% python3 -q
>>> import numpy as np
>>> np.set_printoptions(precision=2, suppress=True, linewidth=120)
>>> M = np.load("x.npy")
>>> print(M)
[[ 0.42  0.2  -0.33 -0.8   0.38  0.45 -0.02  1.    0.41 -0.24]
 [ 0.2   0.2  -0.65 -0.73  0.06 -0.12  0.35  0.4  -0.6  -0.12]
 [-0.33 -0.65  1.61 -1.19  0.54  0.78 -0.69 -1.18 -0.07 -0.15]
 [-0.8  -0.73 -1.19  0.9   0.08 -0.59 -0.19 -0.4   0.28  0.1 ]
 [ 0.38  0.06  0.54  0.08  0.47  0.45 -0.94  1.42  1.67  0.2 ]
 [ 0.45 -0.12  0.78 -0.59  0.45 -2.08  0.98 -0.65  0.76  0.44]
 [-0.02  0.35 -0.69 -0.19 -0.94  0.98  0.95 -1.03  1.33 -0.94]
 [ 1.    0.4  -1.18 -0.4   1.42 -0.65 -1.03 -0.33 -0.2  -0.64]
 [ 0.41 -0.6  -0.07  0.28  1.67  0.76  1.33 -0.2   0.03 -1.13]
 [-0.24 -0.12 -0.15  0.1   0.2   0.44 -0.94 -0.64 -1.13 -0.16]]
>>> ang = np.radians(60)
>>> Rm = np.eye(10)
>>> Rm[7, 7] = Rm[6, 6] = np.cos(ang)
>>> Rm[7, 6], Rm[6, 7] = -np.sin(ang), np.sin(ang)
>>> print(Rm)
[[ 1.    0.    0.    0.    0.    0.    0.    0.    0.    0.  ]
 [ 0.    1.    0.    0.    0.    0.    0.    0.    0.    0.  ]
 [ 0.    0.    1.    0.    0.    0.    0.    0.    0.    0.  ]
 [ 0.    0.    0.    1.    0.    0.    0.    0.    0.    0.  ]
 [ 0.    0.    0.    0.    1.    0.    0.    0.    0.    0.  ]
 [ 0.    0.    0.    0.    0.    1.    0.    0.    0.    0.  ]
 [ 0.    0.    0.    0.    0.    0.    0.5   0.87  0.    0.  ]
 [ 0.    0.    0.    0.    0.    0.   -0.87  0.5   0.    0.  ]
 [ 0.    0.    0.    0.    0.    0.    0.    0.    1.    0.  ]
 [ 0.    0.    0.    0.    0.    0.    0.    0.    0.    1.  ]]
>>> Y = M @ Rm.T
>>> print(round(float(np.linalg.det(Rm)), 2), np.trace(Rm))
1.0 9.0
>>> print(np.allclose(np.linalg.norm(M, axis=1), np.linalg.norm(Y, axis=1)))
True
>>> print(np.round(np.linalg.svd(M, compute_uv=False), 2) + 0, np.round(np.linalg.svd(Y, compute_uv=False), 2) + 0)
[3. 3. 3. 3. 3. 2. 2. 1. 0. 0.] [3. 3. 3. 3. 3. 2. 2. 1. 0. 0.]
>>> w, evecs = np.linalg.eigh(M)
>>> print(evecs @ np.diag(w) @ evecs.T)
[[ 0.42  0.2  -0.33 -0.8   0.38  0.45 -0.02  1.    0.41 -0.24]
 [ 0.2   0.2  -0.65 -0.73  0.06 -0.12  0.35  0.4  -0.6  -0.12]
 [-0.33 -0.65  1.61 -1.19  0.54  0.78 -0.69 -1.18 -0.07 -0.15]
 [-0.8  -0.73 -1.19  0.9   0.08 -0.59 -0.19 -0.4   0.28  0.1 ]
 [ 0.38  0.06  0.54  0.08  0.47  0.45 -0.94  1.42  1.67  0.2 ]
 [ 0.45 -0.12  0.78 -0.59  0.45 -2.08  0.98 -0.65  0.76  0.44]
 [-0.02  0.35 -0.69 -0.19 -0.94  0.98  0.95 -1.03  1.33 -0.94]
 [ 1.    0.4  -1.18 -0.4   1.42 -0.65 -1.03 -0.33 -0.2  -0.64]
 [ 0.41 -0.6  -0.07  0.28  1.67  0.76  1.33 -0.2   0.03 -1.13]
 [-0.24 -0.12 -0.15  0.1   0.2   0.44 -0.94 -0.64 -1.13 -0.16]]
>>> print(np.round(np.linalg.svd(M, compute_uv=False), 2) + 0)
[3. 3. 3. 3. 3. 2. 2. 1. 0. 0.]
>>> print(np.round(w.sum(), 2), round(np.trace(M), 2))
2.0 2.0
>>> print(np.round(evecs.T @ M @ evecs, 2) + 0)
[[-3.  0.  0.  0.  0.  0.  0.  0.  0.  0.]
 [ 0. -3.  0.  0.  0.  0.  0.  0.  0.  0.]
 [ 0.  0. -2.  0.  0.  0.  0.  0.  0.  0.]
 [ 0.  0.  0. -1.  0.  0.  0.  0.  0.  0.]
 [ 0.  0.  0.  0.  0.  0.  0.  0.  0.  0.]
 [ 0.  0.  0.  0.  0.  0.  0.  0.  0.  0.]
 [ 0.  0.  0.  0.  0.  0.  2.  0.  0.  0.]
 [ 0.  0.  0.  0.  0.  0.  0.  3.  0.  0.]
 [ 0.  0.  0.  0.  0.  0.  0.  0.  3.  0.]
 [ 0.  0.  0.  0.  0.  0.  0.  0.  0.  3.]]
>>> print(np.round(np.linalg.eigvalsh(M + 3 * np.eye(10)), 2) + 0)
[0. 0. 1. 2. 3. 3. 5. 6. 6. 6.]
>>> print(np.round(np.linalg.eigvalsh(M @ M), 2) + 0)
[0. 0. 1. 4. 4. 9. 9. 9. 9. 9.]
>>> print((w > 1e-8).sum(), (w < -1e-8).sum())
4 4
>>> print(np.unique(w.round(6) + 0, return_counts=True)[1])
[2 1 1 2 1 3]
